% python3 -q
>>> import numpy as np
>>> import numpy.linalg as la
>>> np.set_printoptions(precision=4, suppress=True, linewidth=200, legacy="1.25")
>>> M2 = np.array([[0.2, 0.0], [0.4, -1.3], [-2.5, 0.3], [-0.7, 1.2], [1.5, 0.0]])
>>> C = np.array([[1.6, -0.5, -1.7, 0.4, 0.4], [-0.8, -0.4, 1.7, -1.7, 0.5]])
>>> J = M2 @ C
>>> print(J)
[[ 0.32 -0.1  -0.34  0.08  0.08]
 [ 1.68  0.32 -2.89  2.37 -0.49]
 [-4.24  1.13  4.76 -1.51 -0.85]
 [-2.08 -0.13  3.23 -2.32  0.32]
 [ 2.4  -0.75 -2.55  0.6   0.6 ]]
>>> # rank 2
>>> left, sigma, VT = la.svd(J)
>>> V = VT[:(sigma > 1e-8).sum()]
>>> rng = np.random.default_rng(12776)
>>> vec = J[0] + 4 * J[2] + rng.integers(2) * np.eye(5)[0]
>>> print(vec)
[-15.64   4.42  18.7   -5.96  -3.32]
>>> print(la.matrix_rank(np.vstack([J, vec])))
3
>>> print(np.allclose(V.T @ V @ vec, vec))
False
>>> z = rng.integers(0, 3, 4)
>>> m1 = np.triu((z[:, None] == z) & (rng.random((4, 4)) < 0.8), 1).astype(int)
>>> m1 += m1.T
>>> print(m1)
[[0 1 0 0]
 [1 0 1 0]
 [0 1 0 0]
 [0 0 0 0]]
>>> print((la.matrix_power((m1 != 0) + (m1.T != 0) + np.eye(4), 4) > 0).astype(int))
[[1 1 1 0]
 [1 1 1 0]
 [1 1 1 0]
 [0 0 0 1]]
>>> print(np.round(la.det(m1), 4))
0.0
>>> print((m1 != 0).astype(int))
[[0 1 0 0]
 [1 0 1 0]
 [0 1 0 0]
 [0 0 0 0]]
>>> left, sigma, VT = la.svd(m1)
>>> print(np.argmax(sigma[:-1] / (sigma[1:] + 1e-6)) + 1)
2
>>> M2 = left[:, :2] @ np.diag(sigma[:2]) @ VT[:2]
>>> print(np.abs(m1 - M2).max())
0.0
>>> print(round(float(la.norm(m1 - M2) / la.norm(m1)), 4))
0.0
>>> print(la.matrix_rank(M2))
2
>>> data = np.load("x.npy")
>>> print(data)
[[ 3  1 -5  5 -5  3]
 [-1 -3  4  1  0  0]
 [-5  4  1 -3 -1 -5]
 [-4 -2 -2 -4  4  5]
 [ 3 -4  5  4  3 -4]
 [-3 -4 -2 -5  3  3]]
>>> W1 = np.array([[-3, 4], [0, -3], [4, 0], [5, -3], [-5, 4], [2, 1]])
>>> b = np.array([5, 3])
>>> hid = np.maximum(data @ W1 + b, 0)
>>> print((hid > 0).mean(axis=0))
[0.6667 0.6667]
>>> C = np.array([[-2, -3], [-2, 3]])
>>> print(W1 @ C)
[[ -2  21]
 [  6  -9]
 [ -8 -12]
 [ -4 -24]
 [  2  27]
 [ -6  -3]]
>>> C2 = data.T @ data
>>> print((data @ data.T).shape)
(6, 6)
>>> print(np.diag(C2))
[69 62 75 92 60 84]
>>> print(np.allclose(m1[:-1].T @ la.lstsq(m1[:-1].T, m1[-1])[0], m1[-1]))
True
>>> print(np.unique(m1.round(6), axis=0).shape)
(3, 4)
>>> try:
...     la.inv(m1)
... except la.LinAlgError as e:
...     print(e)
... 
Singular matrix
>>> print(np.abs(np.diag(la.qr(m1)[1])) > 1e-9)
[ True  True False False]
>>> M2 = data / la.norm(data, axis=1, keepdims=True)
>>> C2 = M2 @ M2.T
>>> print(la.norm(M2, axis=1))
[1. 1. 1. 1. 1. 1.]
>>> print(np.argwhere(np.triu(np.abs(C2) > 0.95, 1)))
[]
>>> print((np.abs(C2) > 0.9).astype(int))
[[1 0 0 0 0 0]
 [0 1 0 0 0 0]
 [0 0 1 0 0 0]
 [0 0 0 1 0 1]
 [0 0 0 0 1 0]
 [0 0 0 1 0 1]]
>>> z = rng.permutation(6)
>>> M2 = data[:, z] * rng.choice([-1, 1], 6)
>>> print(M2)
[[-5  3 -5 -5 -3  1]
 [-1 -1  0  4  0 -3]
 [ 3 -5 -1  1  5  4]
 [ 4 -4  4 -2 -5 -2]
 [-4  3  3  5  4 -4]
 [ 5 -3  3 -2 -3 -4]]
>>> left, _, VT = la.svd(data.T @ M2)
>>> print(z)
[3 0 4 2 5 1]
>>> print(np.round(la.lstsq(data, M2)[0], 4) + 0)
[[ 0.  1.  0.  0.  0.  0.]
 [ 0.  0.  0.  0.  0.  1.]
 [ 0.  0.  0.  1.  0.  0.]
 [-1.  0.  0.  0.  0.  0.]
 [ 0.  0.  1.  0.  0.  0.]
 [ 0.  0.  0.  0. -1.  0.]]
>>> F = np.load("case8.npy")
>>> print(F)
[[ -4  -2  -4   0]
 [-10  -5 -10   0]
 [ -4  -2  -4   0]
 [ -4  -2  -4   0]
 [-10  -5 -10   0]
 [ -8  -4  -8   0]]
>>> # rank 1
>>> print(round(float(np.trace(la.pinv(F) @ F)), 4))
1.0
>>> print(np.abs(np.diag(la.qr(F)[1])) > 1e-9)
[ True False False False]
>>> print(F @ la.pinv(F) @ F)
[[ -4.  -2.  -4.   0.]
 [-10.  -5. -10.   0.]
 [ -4.  -2.  -4.   0.]
 [ -4.  -2.  -4.   0.]
 [-10.  -5. -10.   0.]
 [ -8.  -4.  -8.   0.]]
>>> print(np.unique(F.round(6), axis=0).shape)
(3, 4)
>>> t3 = np.stack([F, 5 * F, F[::-1]])
>>> print(t3.sum(axis=0))
[[-32 -16 -32   0]
 [-70 -35 -70   0]
 [-28 -14 -28   0]
 [-28 -14 -28   0]
 [-70 -35 -70   0]
 [-52 -26 -52   0]]
>>> print(t3.shape)
(3, 6, 4)
>>> print(la.norm(t3, axis=(1, 2)))
[ 26.4953 132.4764  26.4953]
>>> arr = np.array([[2, 1, 0, 0, 0, 0, 0],
...     [0, -1, 0, 0, 0, 0, 0],
...     [0, 0, 2, 0, 0, 0, 0],
...     [0, 0, 0, -1, -1, 0, -3],
...     [0, 0, 0, -1, 2, -1, -2],
...     [0, 0, 0, -2, 3, -1, 0],
...     [0, 0, 0, -2, -3, 3, -1]])
>>> vec = np.array([1, 2, 0, 3, 0, 1, 2])
>>> y = arr @ vec
>>> b, lr = np.zeros(7), 1 / la.norm(arr, 2) ** 2
>>> for i in range(15):
...     b -= lr * arr.T @ (arr @ b - y)
...     if i % 5 == 0: print(i, round(la.norm(arr @ b - y), 4))
... 
0 7.282
5 1.8822
10 1.1703
>>> print(b)
[ 1.3158  1.2265  0.      2.3525 -0.6954 -0.0396  2.3568]
>>> C2 = arr.T @ arr
>>> print(la.svd(arr, compute_uv=False) ** 2)
[32.6338 19.0536  6.1623  5.2361  4.      0.7639  0.1503]
>>> print(C2)
[[  4   2   0   0   0   0   0]
 [  2   2   0   0   0   0   0]
 [  0   0   4   0   0   0   0]
 [  0   0   0  10  -1  -3   7]
 [  0   0   0  -1  23 -14   2]
 [  0   0   0  -3 -14  11  -1]
 [  0   0   0   7   2  -1  14]]
>>> print(la.eigvalsh(C2)[::-1])
[32.6338 19.0536  6.1623  5.2361  4.      0.7639  0.1503]
>>> print(np.allclose(C2, C2.T))
True
>>> print(la.matrix_rank(C2))
7
>>> w, V = la.eigh(C2)
>>> vec = np.array([-1, -3, 1, -2, 1, 0, 1])
>>> print(vec @ C2 @ vec)
95
>>> print(V * np.abs(w) @ V.T)
[[  4.   2.   0.   0.   0.   0.   0.]
 [  2.   2.   0.   0.   0.   0.   0.]
 [  0.   0.   4.   0.   0.   0.   0.]
 [  0.   0.   0.  10.  -1.  -3.   7.]
 [  0.   0.   0.  -1.  23. -14.   2.]
 [  0.   0.   0.  -3. -14.  11.  -1.]
 [  0.   0.   0.   7.   2.  -1.  14.]]
>>> print((np.sign(V[:, -1].round(6)) == np.sign(V[0, -1].round(6))).astype(int))
[1 1 1 0 0 0 0]
>>> print(np.abs(C2).sum(axis=1).max(), np.round(np.abs(w).max(), 4))
40 32.6338
>>> print(la.eigvalsh(C2[1:, 1:]))
[ 0.1503  2.      4.      6.1623 19.0536 32.6338]
>>> print(np.round(vec @ C2 @ vec / (vec @ vec), 4), round(float(w[0]), 4), np.round(w[-1], 4))
5.5882 0.1503 32.6338
>>> print(V * np.maximum(w, 0) @ V.T)
[[  4.   2.   0.   0.   0.   0.   0.]
 [  2.   2.   0.   0.   0.   0.   0.]
 [  0.   0.   4.   0.   0.   0.   0.]
 [  0.   0.   0.  10.  -1.  -3.   7.]
 [  0.   0.   0.  -1.  23. -14.   2.]
 [  0.   0.   0.  -3. -14.  11.  -1.]
 [  0.   0.   0.   7.   2.  -1.  14.]]
>>> K = np.loadtxt("dump.csv", delimiter=",")
>>> print(K)
[[2. 3. 0.]
 [0. 1. 1.]
 [0. 0. 1.]]
>>> # triangular: eigenvalues sit on the diagonal
>>> f = np.array([3, -1, 1])
>>> M2 = K + np.outer(f, np.eye(3)[2])
>>> print(M2)
[[2. 3. 3.]
 [0. 1. 0.]
 [0. 0. 2.]]
>>> print(round(float(la.det(M2) / la.det(K)), 4), round(1 + la.solve(K, f)[2], 4))
2.0 2.0
>>> f = np.array([3, -2, -2, 1, -2])
>>> E = np.array([np.roll(f, i) for i in range(5)])
>>> print(E)
[[ 3 -2 -2  1 -2]
 [-2  3 -2 -2  1]
 [ 1 -2  3 -2 -2]
 [-2  1 -2  3 -2]
 [-2 -2  1 -2  3]]
>>> f = np.array([-1, 2, 1])
>>> print(np.convolve(E[1], f))
[ 2 -7  6  1 -7  0  1]
>>> print(np.array([np.convolve(row, f, "same") for row in E]))
[[ 8  1 -7  2 -3]
 [-7  6  1 -7  0]
 [ 4 -6  6  1 -6]
 [-5  2 -6  6 -1]
 [-2 -7  2 -6  4]]
>>> print(np.cross(E[1, :3], E[4, :3]))
[-1  6 10]
>>> M = np.array([[0, 2, -1], [-2, 0, -1], [1, 1, 0]])
>>> print(M)
[[ 0  2 -1]
 [-2  0 -1]
 [ 1  1  0]]
>>> # skew-symmetric
>>> vec = np.array([-1, 4, -5])
>>> print(vec @ M @ vec)
0
>>> O = la.solve(np.eye(3) - M, np.eye(3) + M)
>>> print(np.round(O @ O.T, 4) + 0)
[[1. 0. 0.]
 [0. 1. 0.]
 [0. 0. 1.]]
